In [1]: import numpy as np

In [2]: np.set_printoptions(precision=3, suppress=True, linewidth=160)

In [3]: feats = np.load("a.npy")

In [4]: feats
Out[4]: 
array([[-1.158, -0.322, -0.07 ,  0.194],
       [-0.322, -1.085,  0.189,  0.821],
       [-0.07 ,  0.189, -0.838,  0.334],
       [ 0.194,  0.821,  0.334, -0.918]])

In [5]: np.allclose(feats @ feats.T, feats.T @ feats)
Out[5]: True

In [6]: (feats + feats.T) / 2
Out[6]: 
array([[-1.158, -0.322, -0.07 ,  0.194],
       [-0.322, -1.085,  0.189,  0.821],
       [-0.07 ,  0.189, -0.838,  0.334],
       [ 0.194,  0.821,  0.334, -0.918]])

In [7]: np.linalg.matrix_power(feats, 2)
Out[7]: 
array([[ 1.488,  0.868,  0.143, -0.69 ],
       [ 0.868,  1.992, -0.068, -1.644],
       [ 0.143, -0.068,  0.855, -0.444],
       [-0.69 , -1.644, -0.444,  1.666]])

In [8]: w, V = np.linalg.eigh(feats)

In [9]: np.abs(V[:, -1]).round(6).argmax()
Out[9]: np.int64(3)

In [10]: np.round(V.T @ V, 3) + 0
Out[10]: 
array([[1., 0., 0., 0.],
       [0., 1., 0., 0.],
       [0., 0., 1., 0.],
       [0., 0., 0., 1.]])

In [11]: np.round(V.T @ feats @ V, 3) + 0
Out[11]: 
array([[-2.,  0.,  0.,  0.],
       [ 0., -1.,  0.,  0.],
       [ 0.,  0., -1.,  0.],
       [ 0.,  0.,  0.,  0.]])

In [12]: round(np.linalg.eigvalsh(feats).min(), 3)
Out[12]: np.float64(-2.0)

In [13]: Uu, sig, vt = np.linalg.svd(feats)

In [14]: V = vt[:(sig > 1e-8).sum()]

In [15]: rng = np.random.default_rng(643744)

In [16]: x0 = feats[1] + 3 * feats[2] + rng.integers(2) * np.eye(4)[3]

In [17]: x0
Out[17]: array([-0.531, -0.518, -2.326,  1.822])

In [18]: np.allclose(V.T @ V @ x0, x0)
Out[18]: True

In [19]: V.T @ V
Out[19]: 
array([[ 0.994,  0.049,  0.033,  0.054],
       [ 0.049,  0.632, -0.25 , -0.409],
       [ 0.033, -0.25 ,  0.83 , -0.278],
       [ 0.054, -0.409, -0.278,  0.544]])

In [20]: np.linalg.matrix_rank(np.vstack([feats, x0]))
Out[20]: np.int64(3)

In [21]: other = np.array([[-6, 9, -9, -4], [-5, 4, -2, -3], [8, 0, 5, -2], [-4, 7, -6, -2]])

In [22]: M = other - other.T

In [23]: M
Out[23]: 
array([[  0,  14, -17,   0],
       [-14,   0,  -2, -10],
       [ 17,   2,   0,   4],
       [  0,  10,  -4,   0]])

In [24]: u = np.array([2, 1, -3, -1])

In [25]: other = M + np.outer(u, np.eye(4)[2])

In [26]: other
Out[26]: 
array([[  0.,  14., -15.,   0.],
       [-14.,   0.,  -1., -10.],
       [ 17.,   2.,  -3.,   4.],
       [  0.,  10.,  -5.,   0.]])

In [27]: round(np.linalg.det(other) / np.linalg.det(M), 3), round(1 + np.linalg.solve(M, u)[2], 3)
Out[27]: (np.float64(0.702), np.float64(0.702))

In [28]: np.linalg.matrix_rank(other - M)
Out[28]: np.int64(1)

In [29]: x0 = np.array([2, 2, -1, -2])

In [30]: np.round(np.linalg.eigvals(M).real, 3) + 0
Out[30]: array([0., 0., 0., 0.])

In [31]: np.linalg.svd(M, compute_uv=False)
Out[31]: array([24.139, 24.139,  4.723,  4.723])

In [32]: Q = np.linalg.solve(np.eye(4) - M, np.eye(4) + M)

In [33]: np.round(Q @ Q.T, 3) + 0
Out[33]: 
array([[1., 0., 0., 0.],
       [0., 1., 0., 0.],
       [0., 0., 1., 0.],
       [0., 0., 0., 1.]])

In [34]: u, r1 = M[0], M[3]

In [35]: u @ r1
Out[35]: np.int64(208)

In [36]: u @ u
Out[36]: np.int64(485)

In [37]: p = (u @ r1) / (u @ u) * u

In [38]: np.linalg.matrix_rank(np.outer(u, r1))
Out[38]: np.int64(1)

In [39]: (r1 - p) @ u
Out[39]: np.float64(0.0)

In [40]: labels = rng.permutation(4)

In [41]: other = M[:, labels] * rng.choice([-1, 1], 4)

In [42]: other
Out[42]: 
array([[  0,   0, -17, -14],
       [ 14,  10,  -2,   0],
       [-17,  -4,   0,  -2],
       [  0,   0,  -4, -10]])

In [43]: Uu, _, vt = np.linalg.svd(M.T @ other)

In [44]: np.round(np.linalg.lstsq(M, other)[0], 3) + 0
Out[44]: 
array([[-1.,  0.,  0.,  0.],
       [ 0.,  0.,  0., -1.],
       [ 0.,  0.,  1.,  0.],
       [ 0., -1.,  0.,  0.]])

In [45]: labels
Out[45]: array([0, 3, 2, 1])

In [46]: other = np.array([[0, -1, 1], [-2, 1, 1], [2, 1, 2], [0, -2, 0]])

In [47]: np.einsum("ik,kj->ij", M, other)
Out[47]: 
array([[-62,  -3, -20],
       [ -4,  32, -18],
       [ -4, -23,  19],
       [-28,   6,   2]])

In [48]: np.vstack([M, other.T]).shape
Out[48]: (7, 4)

In [49]: M @ other
Out[49]: 
array([[-62,  -3, -20],
       [ -4,  32, -18],
       [ -4, -23,  19],
       [-28,   6,   2]])

In [50]: other.T @ M.T
Out[50]: 
array([[-62,  -4,  -4, -28],
       [ -3,  32, -23,   6],
       [-20, -18,  19,   2]])

In [51]: K = np.loadtxt("mat.csv", delimiter=",")

In [52]: K
Out[52]: 
array([[ 4.,  6.,  4., -6., -9., -6.],
       [ 0.,  0.,  6.,  0.,  0., -9.],
       [ 4.,  2.,  2., -6., -3., -3.],
       [ 4.,  6.,  4., -6., -9., -6.],
       [ 0.,  0.,  6.,  0.,  0., -9.],
       [ 4.,  2.,  2., -6., -3., -3.]])

In [53]: Uu, sig, vt = np.linalg.svd(K)

In [54]: np.argmax(sig[:-1] / (sig[1:] + 1e-6)) + 1
Out[54]: np.int64(3)

In [55]: other = Uu[:, :3] @ np.diag(sig[:3]) @ vt[:3]

In [56]: np.linalg.matrix_rank(other)
Out[56]: np.int64(3)

In [57]: W0 = np.load("test11.npy")

In [58]: W0
Out[58]: 
array([[ -1.068,  14.117, -15.1  ,  -9.996,  -9.14 ,  18.113,   6.054, -12.839,   5.021,   6.81 ,  -0.955,   3.761],
       [  2.039,   2.049,  -2.796,   2.112,  -0.044,   1.913,  -3.119,   0.005,   5.045,   1.939,  -5.023,  -2.941],
       [-10.79 ,  -9.263,   1.979,  -4.002,   6.916,  -2.965,  13.03 ,   0.837,  -5.865,   1.096,  11.934,   9.936],
       [  2.917,   6.07 ,  -5.995,  -0.068,  -3.129,   6.197,  -2.904,  -3.105,   5.972,   3.055,  -6.021,  -2.976],
       [  5.88 ,  10.235,   6.954,  -9.904, -16.03 ,   1.979,  -1.063,  -8.011, -17.056, -10.04 ,   9.141,   3.116],
       [ -1.989,   5.085,  -5.089,  -6.108,  -4.253,   7.015,   4.86 ,  -5.796,  -0.799,   1.958,   3.135,   4.081],
       [ -7.024,  -7.961,   1.981,   0.038,   6.915,  -4.219,   6.941,   2.946,  -1.914,   0.952,   6.021,   5.096],
       [  5.011,  20.024, -15.053,  -9.839, -14.991,  20.009,   0.003, -15.095,   5.013,   4.981,  -5.011,   0.174],
       [  6.17 ,  -4.109,   5.207,   9.957,   4.034,  -7.991, -11.053,   7.986,   5.263,  -1.979,  -9.045,  -8.996]])

In [59]: np.round(np.linalg.norm(W0, 2), 3)
Out[59]: np.float64(60.949)

In [60]: round(np.linalg.norm(W0, "nuc"), 3)
Out[60]: np.float64(133.481)

In [61]: round(np.linalg.norm(W0) ** 2 / np.linalg.norm(W0, 2) ** 2, 3)
Out[61]: np.float64(1.685)

In [62]: round(np.linalg.norm(W0[6], 1), 3), np.round(np.linalg.norm(W0[6], np.inf), 3)
Out[62]: (np.float64(52.008), np.float64(7.961))

In [63]: np.round(np.linalg.norm(W0[6] - W0[1]), 3)
Out[63]: np.float64(25.324)

In [64]: np.linalg.norm(W0, axis=0)
Out[64]: array([16.771, 30.626, 24.649, 21.254, 26.552, 30.234, 20.486, 23.943, 21.651, 13.962, 21.009, 16.238])

In [65]: np.linalg.norm(W0, axis=1)
Out[65]: array([35.044,  9.855, 26.945, 15.417, 33.12 , 15.763, 17.49 , 40.957, 25.331])

In [66]: Uu, sig, vt = np.linalg.svd(W0, full_matrices=False)

In [67]: np.round(Uu.T @ Uu, 3) + 0
Out[67]: 
array([[1., 0., 0., 0., 0., 0., 0., 0., 0.],
       [0., 1., 0., 0., 0., 0., 0., 0., 0.],
       [0., 0., 1., 0., 0., 0., 0., 0., 0.],
       [0., 0., 0., 1., 0., 0., 0., 0., 0.],
       [0., 0., 0., 0., 1., 0., 0., 0., 0.],
       [0., 0., 0., 0., 0., 1., 0., 0., 0.],
       [0., 0., 0., 0., 0., 0., 1., 0., 0.],
       [0., 0., 0., 0., 0., 0., 0., 1., 0.],
       [0., 0., 0., 0., 0., 0., 0., 0., 1.]])

In [68]: np.round(vt @ vt.T, 3) + 0
Out[68]: 
array([[1., 0., 0., 0., 0., 0., 0., 0., 0.],
       [0., 1., 0., 0., 0., 0., 0., 0., 0.],
       [0., 0., 1., 0., 0., 0., 0., 0., 0.],
       [0., 0., 0., 1., 0., 0., 0., 0., 0.],
       [0., 0., 0., 0., 1., 0., 0., 0., 0.],
       [0., 0., 0., 0., 0., 1., 0., 0., 0.],
       [0., 0., 0., 0., 0., 0., 1., 0., 0.],
       [0., 0., 0., 0., 0., 0., 0., 1., 0.],
       [0., 0., 0., 0., 0., 0., 0., 0., 1.]])

In [69]: sig
Out[69]: array([60.949, 39.844, 30.926,  0.49 ,  0.475,  0.391,  0.189,  0.152,  0.066])

In [70]: np.cumsum(sig ** 2) / np.sum(sig ** 2)
Out[70]: array([0.593, 0.847, 1.   , 1.   , 1.   , 1.   , 1.   , 1.   , 1.   ])

In [71]: np.abs(Uu[:, 0]).round(6).argmax()
Out[71]: np.int64(7)

In [72]: np.round(Uu.T @ W0 @ vt.T, 3) + 0
Out[72]: 
array([[60.949,  0.   ,  0.   ,  0.   ,  0.   ,  0.   ,  0.   ,  0.   ,  0.   ],
       [ 0.   , 39.844,  0.   ,  0.   ,  0.   ,  0.   ,  0.   ,  0.   ,  0.   ],
       [ 0.   ,  0.   , 30.926,  0.   ,  0.   ,  0.   ,  0.   ,  0.   ,  0.   ],
       [ 0.   ,  0.   ,  0.   ,  0.49 ,  0.   ,  0.   ,  0.   ,  0.   ,  0.   ],
       [ 0.   ,  0.   ,  0.   ,  0.   ,  0.475,  0.   ,  0.   ,  0.   ,  0.   ],
       [ 0.   ,  0.   ,  0.   ,  0.   ,  0.   ,  0.391,  0.   ,  0.   ,  0.   ],
       [ 0.   ,  0.   ,  0.   ,  0.   ,  0.   ,  0.   ,  0.189,  0.   ,  0.   ],
       [ 0.   ,  0.   ,  0.   ,  0.   ,  0.   ,  0.   ,  0.   ,  0.152,  0.   ],
       [ 0.   ,  0.   ,  0.   ,  0.   ,  0.   ,  0.   ,  0.   ,  0.   ,  0.066]])

In [73]: other = np.array([[0, 2, 2],
    ...:     [-4, 5, -4],
    ...:     [-3, -3, 2],
    ...:     [4, -2, 3],
    ...:     [5, 4, -2],
    ...:     [-2, -5, 0],
    ...:     [1, 5, 2],
    ...:     [3, 0, -2],
    ...:     [2, -1, -5],
    ...:     [-1, -2, 2],
    ...:     [-4, -4, -3],
    ...:     [-3, -2, 2]])

In [74]: np.linalg.matrix_rank(W0 @ other)
Out[74]: np.int64(3)

In [75]: np.linalg.matrix_rank(np.vstack([W0, other.T]))
Out[75]: np.int64(12)
